% ipython --no-banner

In [1]: import numpy as np

In [2]: import numpy.linalg as la

In [3]: np.set_printoptions(precision=2, suppress=True, linewidth=200, floatmode="fixed")

In [4]: K = np.array([[0, -8, -9, -7, 1, 7],
   ...:     [8, 6, -2, 2, -4, 2],
   ...:     [3, -5, -5, -1, -4, -7],
   ...:     [7, 4, 1, 0, -1, 9],
   ...:     [8, 8, 8, -8, -9, 0],
   ...:     [-8, -8, 7, 9, 3, 9]])

In [5]: K
Out[5]: 
array([[ 0, -8, -9, -7,  1,  7],
       [ 8,  6, -2,  2, -4,  2],
       [ 3, -5, -5, -1, -4, -7],
       [ 7,  4,  1,  0, -1,  9],
       [ 8,  8,  8, -8, -9,  0],
       [-8, -8,  7,  9,  3,  9]])

In [6]: x0 = np.array([-1, 0, 2, -1, -1, -1])

In [7]: y = K @ x0

In [8]: y
Out[8]: array([-19, -12,  -1, -13,  25,   1])

In [9]: print(np.round(la.solve(K, y), 2) + 0)
[-1.00  0.00  2.00 -1.00 -1.00 -1.00]

In [10]: np.round(la.solve(K, y + K[:, 5]), 2) + 0
Out[10]: array([-1.00,  0.00,  2.00, -1.00, -1.00,  0.00])

In [11]: C = np.array([[2, 2, -1, 2, 2, -2], [1, 2, -2, 0, -1, -2]])

In [12]: mat = np.repeat(C, 15 // 2, axis=0)

In [13]: rng = np.random.default_rng(63573)

In [14]: mat = mat + 0.02 * rng.normal(size=mat.shape)

In [15]: print(mat.round(2) + 0)
[[ 2.04  1.99 -0.99  2.01  1.98 -2.02]
 [ 2.01  2.02 -1.02  1.99  2.00 -2.03]
 [ 2.01  2.04 -1.01  1.95  1.99 -1.99]
 [ 2.00  1.99 -0.99  2.02  1.99 -1.99]
 [ 2.00  2.00 -1.02  2.01  2.01 -2.00]
 [ 2.01  2.01 -0.98  2.00  1.99 -1.97]
 [ 2.01  2.00 -0.98  2.01  1.99 -2.03]
 [ 1.02  1.99 -1.96 -0.01 -0.98 -2.01]
 [ 1.03  1.96 -2.01 -0.01 -0.98 -2.00]
 [ 0.99  1.98 -1.97 -0.01 -0.98 -2.04]
 [ 0.98  2.03 -2.01  0.00 -1.01 -1.99]
 [ 0.99  1.99 -1.98  0.00 -0.98 -1.99]
 [ 1.01  2.00 -2.00 -0.01 -0.99 -2.02]
 [ 1.01  2.04 -1.99  0.03 -0.99 -1.96]]

In [16]: labels = mat[:, 4] > np.median(mat[:, 4])

In [17]: r0 = mat[labels].mean(axis=0) - mat[~labels].mean(axis=0)

In [18]: labels.astype(int)
Out[18]: array([1, 1, 1, 1, 1, 1, 1, 0, 0, 0, 0, 0, 0, 0])

In [19]: print((((mat - mat.mean(axis=0)) @ r0 > 0) == labels).mean())
1.0

In [20]: np.argsort(-np.abs(r0).round(6), kind="stable")
Out[20]: array([4, 3, 0, 2, 1, 5])

In [21]: r0.round(2) + 0
Out[21]: array([1.00, 0.01, 0.99, 2.00, 2.98, 0.00])

In [22]: Xc = mat - mat.mean(axis=0)

In [23]: Uu, s, Vh = la.svd(Xc, full_matrices=False)

In [24]: np.round(Xc.mean(axis=0), 2) + 0
Out[24]: array([0.00, 0.00, 0.00, 0.00, 0.00, 0.00])

In [25]: la.matrix_rank(Xc)
Out[25]: np.int64(6)

In [26]: round((s ** 2).sum() ** 2 / (s ** 4).sum(), 2)
Out[26]: np.float64(1.0)

In [27]: s
Out[27]: array([7.22, 0.10, 0.07, 0.06, 0.05, 0.05])

In [28]: np.abs(Uu[:, 0]).argmax()
Out[28]: np.int64(10)

In [29]: (np.sign(Uu[:, 0]) == np.sign(Uu[0, 0])).astype(int)
Out[29]: array([1, 1, 1, 1, 1, 1, 1, 0, 0, 0, 0, 0, 0, 0])

In [30]: np.round(s ** 2 / (s ** 2).sum(), 2) + 0
Out[30]: array([1.00, 0.00, 0.00, 0.00, 0.00, 0.00])

In [31]: C = mat[[10, 0]].astype(float)

In [32]: for _ in range(5):
    ...:     labels = la.norm(mat[:, None] - C, axis=-1).argmin(axis=1)
    ...:     C = np.array([mat[labels == j].mean(axis=0) for j in range(2)])
    ...: 

In [33]: labels
Out[33]: array([1, 1, 1, 1, 1, 1, 1, 0, 0, 0, 0, 0, 0, 0])

In [34]: np.bincount(labels)
Out[34]: array([7, 7])

In [35]: np.abs(C[1] - C[0]).argmax()
Out[35]: np.int64(4)

In [36]: np.round(C[1] - C[0], 2) + 0
Out[36]: array([1.00, 0.01, 0.99, 2.00, 2.98, 0.00])

In [37]: C.round(2) + 0
Out[37]: 
array([[ 1.01,  2.00, -1.99,  0.00, -0.99, -2.00],
       [ 2.01,  2.00, -1.00,  2.00,  1.99, -2.01]])

In [38]: J = np.loadtxt("x.csv", delimiter=",")

In [39]: J
Out[39]: 
array([[  1.00,  -2.00,  -3.00,   5.00,  -5.00,  -5.00],
       [  0.00,  -1.00,  -7.00,   9.00,  -2.00,  -7.00],
       [  3.00,  -4.00,  -7.00,   9.00,   2.00,  -4.00],
       [  8.00,  -8.00, -11.00,  12.00,   5.00,   0.00],
       [  8.00, -12.00, -10.00,  13.00,   3.00,  -5.00],
       [  5.00, -10.00,  -7.00,  10.00,  -2.00, -10.00],
       [  8.00, -11.00,  -7.00,  12.00,  -1.00, -12.00],
       [  4.00, -16.00, -10.00,  13.00,   2.00, -15.00],
       [  6.00, -18.00, -11.00,  13.00,   1.00, -15.00],
       [  5.00, -20.00,  -9.00,  12.00,  -2.00, -13.00],
       [  6.00, -15.00, -10.00,  14.00,  -7.00, -16.00],
       [  8.00, -17.00, -10.00,  16.00, -12.00, -13.00],
       [  3.00, -20.00,  -8.00,  20.00, -15.00, -13.00]])

In [40]: proj = J @ la.solve(J.T @ J, J.T)

In [41]: np.round(la.eigvalsh(proj), 2) + 0
Out[41]: array([0.00, 0.00, 0.00, 0.00, 0.00, 0.00, 0.00, 1.00, 1.00, 1.00, 1.00, 1.00, 1.00])

In [42]: proj @ J[:, 4]
Out[42]: array([ -5.00,  -2.00,   2.00,   5.00,   3.00,  -2.00,  -1.00,   2.00,   1.00,  -2.00,  -7.00, -12.00, -15.00])

In [43]: np.allclose(proj @ proj, proj)
Out[43]: True

In [44]: np.trace(proj)
Out[44]: np.float64(6.0)

In [45]: data = np.loadtxt("m.csv", delimiter=",")

In [46]: data
Out[46]: 
array([[0.00, 1.00],
       [1.00, 0.00]])

In [47]: # orthonormal columns

In [48]: w, evecs = la.eig(data)

In [49]: np.sort(la.eigvals(la.inv(data)))
Out[49]: array([-1.00,  1.00])

In [50]: np.prod(w)
Out[50]: np.float64(-1.0)

In [51]: np.sort(la.eigvals(data.T))
Out[51]: array([-1.00,  1.00])

In [52]: np.sort(la.eigvals(data @ data))
Out[52]: array([1.00, 1.00])

In [53]: W = np.array([[0, -1, -1, -2], [1, -2, -2, 2]])

In [54]: c = np.array([-4, 2, -7, 5])

In [55]: H = np.maximum(data @ W + c, 0)

In [56]: (H > 0).astype(int)
Out[56]: 
array([[0, 0, 0, 1],
       [0, 1, 0, 1]])

In [57]: H
Out[57]: 
array([[0.00, 0.00, 0.00, 7.00],
       [0.00, 1.00, 0.00, 3.00]])

In [58]: C = np.array([[3, 2, -3], [-1, -2, -3], [2, 1, -3], [-3, 2, 1]])

In [59]: H @ C
Out[59]: 
array([[-21.00,  14.00,   7.00],
       [-10.00,   4.00,   0.00]])

In [60]: W @ C
Out[60]: 
array([[ 5, -3,  4],
       [-5,  8, 11]])

In [61]: x0 = np.array([-1, -3])

In [62]: np.sort(np.abs(np.degrees(np.angle(la.eigvals(data)))))
Out[62]: array([  0.00, 180.00])

In [63]: la.inv(data)
Out[63]: 
array([[0.00, 1.00],
       [1.00, 0.00]])

In [64]: data.T @ (data @ x0)
Out[64]: array([-1.00, -3.00])

In [65]: la.pinv(data)
Out[65]: 
array([[0.00, 1.00],
       [1.00, 0.00]])

In [66]: la.svd(data, compute_uv=False)
Out[66]: array([1.00, 1.00])

In [67]: data.T @ data
Out[67]: 
array([[1.00, 0.00],
       [0.00, 1.00]])

In [68]: data @ data.T
Out[68]: 
array([[1.00, 0.00],
       [0.00, 1.00]])

In [69]: w, evecs = la.eigh(data)

In [70]: (w > 1e-8).sum(), (w < -1e-8).sum()
Out[70]: (np.int64(1), np.int64(1))

In [71]: la.eigvalsh(data + 3 * np.eye(2))
Out[71]: array([2.00, 4.00])

In [72]: print(la.eigvalsh(data @ data))
[1.00 1.00]

In [73]: np.round(evecs @ np.diag(w) @ evecs.T, 2) + 0
Out[73]: 
array([[0.00, 1.00],
       [1.00, 0.00]])

In [74]: np.abs(evecs[:, -1])
Out[74]: array([0.71, 0.71])

In [75]: M = np.loadtxt("layer19.csv", delimiter=",")

In [76]: M
Out[76]: 
array([[3.00, 0.00, 0.00, 0.00],
       [2.00, 2.00, 0.00, 0.00],
       [3.00, 3.00, 3.00, 0.00],
       [0.00, 3.00, 2.00, 2.00]])

In [77]: # triangular

In [78]: np.einsum("ij,ji->", M, M)
Out[78]: np.float64(26.0)

In [79]: np.einsum("ii->", M)
Out[79]: np.float64(10.0)

In [80]: np.kron(np.eye(2, dtype=int), M)
Out[80]: 
array([[3.00, 0.00, 0.00, 0.00, 0.00, 0.00, 0.00, 0.00],
       [2.00, 2.00, 0.00, 0.00, 0.00, 0.00, 0.00, 0.00],
       [3.00, 3.00, 3.00, 0.00, 0.00, 0.00, 0.00, 0.00],
       [0.00, 3.00, 2.00, 2.00, 0.00, 0.00, 0.00, 0.00],
       [0.00, 0.00, 0.00, 0.00, 3.00, 0.00, 0.00, 0.00],
       [0.00, 0.00, 0.00, 0.00, 2.00, 2.00, 0.00, 0.00],
       [0.00, 0.00, 0.00, 0.00, 3.00, 3.00, 3.00, 0.00],
       [0.00, 0.00, 0.00, 0.00, 0.00, 3.00, 2.00, 2.00]])

In [81]: round(la.det(2 * M), 2), round(float(la.det(M)), 2)
Out[81]: (np.float64(576.0), 36.0)

In [82]: round(float(la.det(M.T)), 2)
Out[82]: 36.0

In [83]: D = la.norm(mat[:, None] - mat[None], axis=-1)

In [84]: print(la.norm(mat, axis=1))
[4.60 4.61 4.58 4.58 4.60 4.56 4.59 3.72 3.73 3.73 3.76 3.71 3.75 3.74]

In [85]: print(D.mean(axis=1).argmax())
10

In [86]: D[5].round(6).argsort(kind="stable")[:4]
Out[86]: array([5, 3, 6, 4])

In [87]: (D + 1e9 * np.eye(14)).round(6).argmin(axis=1)
Out[87]: array([ 6,  4,  1,  5,  1,  3,  0, 11, 12, 12, 11,  7,  7, 10])

In [88]: la.norm(mat - mat.mean(axis=0), axis=1)
Out[88]: array([1.94, 1.92, 1.90, 1.94, 1.94, 1.93, 1.94, 1.92, 1.92, 1.93, 1.96, 1.93, 1.94, 1.91])

In [89]: Uu, s, Vh = la.svd(M, full_matrices=False)

In [90]: s / s[0]
Out[90]: array([1.00, 0.53, 0.22, 0.15])

In [91]: print(np.abs(Uu[:, 0]).round(6).argmax())
2

In [92]: round(float(np.sqrt((s ** 2).sum())), 2), round(float(la.norm(M)), 2)
Out[92]: (7.81, 7.81)

In [93]: x0 = np.array([-5, -2, 3, -4])

In [94]: M @ x0
Out[94]: array([-15.00, -14.00, -12.00,  -8.00])

In [95]: M * x0
Out[95]: 
array([[-15.00,  -0.00,   0.00,  -0.00],
       [-10.00,  -4.00,   0.00,  -0.00],
       [-15.00,  -6.00,   9.00,  -0.00],
       [ -0.00,  -6.00,   6.00,  -8.00]])

In [96]: la.norm(M @ x0) <= la.norm(M, 2) * la.norm(x0) + 1e-9
Out[96]: np.True_

In [97]: M @ (2 * x0)
Out[97]: array([-30.00, -28.00, -24.00, -16.00])

In [98]: np.sign((M @ x0).round(6))
Out[98]: array([-1.00, -1.00, -1.00, -1.00])

In [99]: np.einsum("ij,j->i", M, x0)
Out[99]: array([-15.00, -14.00, -12.00,  -8.00])

In [100]: x0 = np.array([2, -1, 1, 0])

In [101]: y = M @ x0

In [102]: y
Out[102]: array([ 6.00,  2.00,  6.00, -1.00])

In [103]: la.solve(M.T, M[3])
Out[103]: array([0.00, 0.00, 0.00, 1.00])

In [104]: np.round(la.solve(M, -2 * y), 2) + 0
Out[104]: array([-4.00,  2.00, -2.00,  0.00])

In [105]: np.round(la.solve(M, y), 2) + 0
Out[105]: array([ 2.00, -1.00,  1.00,  0.00])

In [106]: B = np.array([[-3]])

In [107]: C = np.array([[-3, 1, -3, -3, -1, -2],
     ...:     [-1, -1, -2, -3, 0, -1],
     ...:     [-3, 2, 0, 2, 0, -1],
     ...:     [1, -2, 0, -2, 3, 2],
     ...:     [2, -3, 2, 2, -2, 2],
     ...:     [-2, -2, -3, -2, 1, 1]])

In [108]: F = np.block([[B, np.array([[1, 3, 2, 3, 1, 2]])], [np.zeros((6, 1)), C]])

In [109]: F
Out[109]: 
array([[-3.00,  1.00,  3.00,  2.00,  3.00,  1.00,  2.00],
       [ 0.00, -3.00,  1.00, -3.00, -3.00, -1.00, -2.00],
       [ 0.00, -1.00, -1.00, -2.00, -3.00,  0.00, -1.00],
       [ 0.00, -3.00,  2.00,  0.00,  2.00,  0.00, -1.00],
       [ 0.00,  1.00, -2.00,  0.00, -2.00,  3.00,  2.00],
       [ 0.00,  2.00, -3.00,  2.00,  2.00, -2.00,  2.00],
       [ 0.00, -2.00, -2.00, -3.00, -2.00,  1.00,  1.00]])

In [110]: labels = rng.permutation(7)

In [111]: B = F[:, labels] * rng.choice([-1, 1], 7)

In [112]: print(B)
[[ 2.00  1.00  1.00 -3.00 -2.00 -3.00  3.00]
 [-2.00 -1.00 -3.00  3.00  3.00 -1.00 -0.00]
 [-1.00  0.00 -1.00  3.00  2.00  1.00 -0.00]
 [-1.00  0.00 -3.00 -2.00 -0.00 -2.00 -0.00]
 [ 2.00  3.00  1.00  2.00 -0.00  2.00 -0.00]
 [ 2.00 -2.00  2.00 -2.00 -2.00  3.00 -0.00]
 [ 1.00  1.00 -2.00  2.00  3.00  2.00 -0.00]]

In [113]: Uu, _, Vh = la.svd(F.T @ B)

In [114]: labels
Out[114]: array([6, 5, 1, 4, 3, 2, 0])

In [115]: x0 = np.array([0, 0, 0, -2, 0, -1, -2])

In [116]: y = B @ x0

In [117]: y
Out[117]: array([ 3.00, -5.00, -7.00,  6.00, -6.00,  1.00, -6.00])

In [118]: print(np.round(la.solve(B, B[:, 3]), 2) + 0)
[0.00 0.00 0.00 1.00 0.00 0.00 0.00]

In [119]: np.round(la.solve(B, -1 * y), 2) + 0
Out[119]: array([0.00, 0.00, 0.00, 2.00, 0.00, 1.00, 2.00])

In [120]: np.round(la.solve(B, y), 2) + 0
Out[120]: array([ 0.00,  0.00,  0.00, -2.00,  0.00, -1.00, -2.00])

In [121]: np.round(la.solve(B, y + B[:, 1]), 2) + 0
Out[121]: array([ 0.00,  1.00,  0.00, -2.00,  0.00, -1.00, -2.00])

In [122]: labels = rng.permutation(7)

In [123]: labels
Out[123]: array([6, 5, 0, 1, 4, 3, 2])

In [124]: B = F[labels][:, labels]

In [125]: np.allclose(B, F)
Out[125]: False

In [126]: print(np.trace(B))
-10.0

In [127]: B = F / la.norm(F, axis=1, keepdims=True)

In [128]: cov = B @ B.T

In [129]: la.norm(B, axis=1)
Out[129]: array([1.00, 1.00, 1.00, 1.00, 1.00, 1.00, 1.00])

In [130]: t = np.radians(72)

In [131]: Rm = np.eye(7)

In [132]: Rm[4, 4] = Rm[5, 5] = np.cos(t)

In [133]: Rm[4, 5], Rm[5, 4] = -np.sin(t), np.sin(t)

In [134]: Rm
Out[134]: 
array([[ 1.00,  0.00,  0.00,  0.00,  0.00,  0.00,  0.00],
       [ 0.00,  1.00,  0.00,  0.00,  0.00,  0.00,  0.00],
       [ 0.00,  0.00,  1.00,  0.00,  0.00,  0.00,  0.00],
       [ 0.00,  0.00,  0.00,  1.00,  0.00,  0.00,  0.00],
       [ 0.00,  0.00,  0.00,  0.00,  0.31, -0.95,  0.00],
       [ 0.00,  0.00,  0.00,  0.00,  0.95,  0.31,  0.00],
       [ 0.00,  0.00,  0.00,  0.00,  0.00,  0.00,  1.00]])

In [135]: B = F @ Rm.T

In [136]: B
Out[136]: 
array([[-3.00,  1.00,  3.00,  2.00, -0.02,  3.16,  2.00],
       [ 0.00, -3.00,  1.00, -3.00,  0.02, -3.16, -2.00],
       [ 0.00, -1.00, -1.00, -2.00, -0.93, -2.85, -1.00],
       [ 0.00, -3.00,  2.00,  0.00,  0.62,  1.90, -1.00],
       [ 0.00,  1.00, -2.00,  0.00, -3.47, -0.98,  2.00],
       [ 0.00,  2.00, -3.00,  2.00,  2.52,  1.28,  2.00],
       [ 0.00, -2.00, -2.00, -3.00, -1.57, -1.59,  1.00]])

In [137]: W0 = np.loadtxt("sample19.csv", delimiter=",")

In [138]: W0
Out[138]: 
array([[ 0.18, -0.24,  0.07,  0.22,  0.19],
       [-0.24,  0.48, -0.18,  0.03, -0.40],
       [ 0.07, -0.18,  0.08, -0.11,  0.15],
       [ 0.22,  0.03, -0.11,  0.93, -0.05],
       [ 0.19, -0.40,  0.15, -0.05,  0.33]])

In [139]: w, evecs = la.eigh(W0)

In [140]: x0 = np.array([-1, -9, -9, -2, -2])

In [141]: evecs * np.maximum(w, 0) @ evecs.T
Out[141]: 
array([[ 0.18, -0.24,  0.07,  0.22,  0.19],
       [-0.24,  0.48, -0.18,  0.03, -0.40],
       [ 0.07, -0.18,  0.08, -0.11,  0.15],
       [ 0.22,  0.03, -0.11,  0.93, -0.05],
       [ 0.19, -0.40,  0.15, -0.05,  0.33]])

In [142]: evecs * np.abs(w) @ evecs.T
Out[142]: 
array([[ 0.18, -0.24,  0.07,  0.22,  0.19],
       [-0.24,  0.48, -0.18,  0.03, -0.40],
       [ 0.07, -0.18,  0.08, -0.11,  0.15],
       [ 0.22,  0.03, -0.11,  0.93, -0.05],
       [ 0.19, -0.40,  0.15, -0.05,  0.33]])

In [143]: round(float(x0 @ W0 @ x0), 2)
Out[143]: 7.54
